$ python -q
>>> import numpy as np
>>> np.set_printoptions(suppress=True, linewidth=100)
>>> M = np.loadtxt("a.csv", delimiter=",")
>>> M
array([[1., 3., 1., 2., 1., 3., 1., 0., 2., 1., 0., 3.],
       [0., 1., 2., 3., 2., 2., 2., 2., 4., 1., 0., 2.],
       [0., 0., 0., 2., 1., 0., 1., 3., 0., 0., 2., 2.],
       [1., 1., 0., 3., 3., 2., 0., 1., 0., 1., 3., 1.],
       [1., 1., 1., 3., 3., 1., 3., 3., 2., 2., 2., 3.],
       [0., 0., 3., 2., 3., 2., 3., 3., 6., 3., 0., 1.]])
>>> vec = np.array([0, 0, 1, 3, 4, 2, 4, 2, 0, 4, 2, 3])
>>> h1 = np.maximum(M @ vec, 0)
>>> np.tanh(M @ vec)
array([1., 1., 1., 1., 1., 1.])
>>> G = M.T @ M
>>> np.trace(G), (M ** 2).sum()
(np.float64(301.0), np.float64(301.0))
>>> print(np.linalg.matrix_rank(G))
6
>>> np.round(np.linalg.eigvalsh(G)[::-1], 4) + 0
array([232.9872,  36.3166,  20.0489,   8.1591,   2.8502,   0.6381,   0.    ,   0.    ,   0.    ,
         0.    ,   0.    ,   0.    ])
>>> np.round(np.linalg.svd(M, compute_uv=False) ** 2, 4)
array([232.9872,  36.3166,  20.0489,   8.1591,   2.8502,   0.6381])
>>> np.allclose(G, G.T)
True
>>> r0 = np.array([-2, 1])
>>> np.polyval(r0, M[0])
array([-1., -5., -1., -3., -1., -5., -1.,  1., -3., -1.,  1., -5.])
>>> np.correlate(M[0], M[4], "full")
array([ 3., 11., 11., 16., 18., 29., 28., 25., 36., 36., 32., 35., 33., 31., 20., 21., 22.,  9.,
       12., 12.,  4.,  3.,  3.])
>>> out = M / np.sqrt((M ** 2).mean(axis=1, keepdims=True))
>>> print(np.linalg.matrix_rank(out) == np.linalg.matrix_rank(M))
True
>>> np.linalg.matrix_rank(M - M.mean(axis=1, keepdims=True))
np.int64(6)
>>> def softmax(z):
...     e = np.exp(z - z.max(axis=-1, keepdims=True))
...     return e / e.sum(axis=-1, keepdims=True)
... 
>>> np.round(softmax(M[3]), 4)
array([0.0323, 0.0323, 0.0119, 0.2384, 0.2384, 0.0877, 0.0119, 0.0323, 0.0119, 0.0323, 0.2384,
       0.0323])
>>> np.round(softmax(M[3] + -1), 4)
array([0.0323, 0.0323, 0.0119, 0.2384, 0.2384, 0.0877, 0.0119, 0.0323, 0.0119, 0.0323, 0.2384,
       0.0323])
>>> np.round(softmax(10 * M[3]), 4) + 0
array([0.    , 0.    , 0.    , 0.3333, 0.3333, 0.    , 0.    , 0.    , 0.    , 0.    , 0.3333,
       0.    ])
>>> S = M @ M.T / np.sqrt(12)
>>> softmax(S).round(6).argmax(axis=1)
array([0, 5, 4, 3, 4, 5])
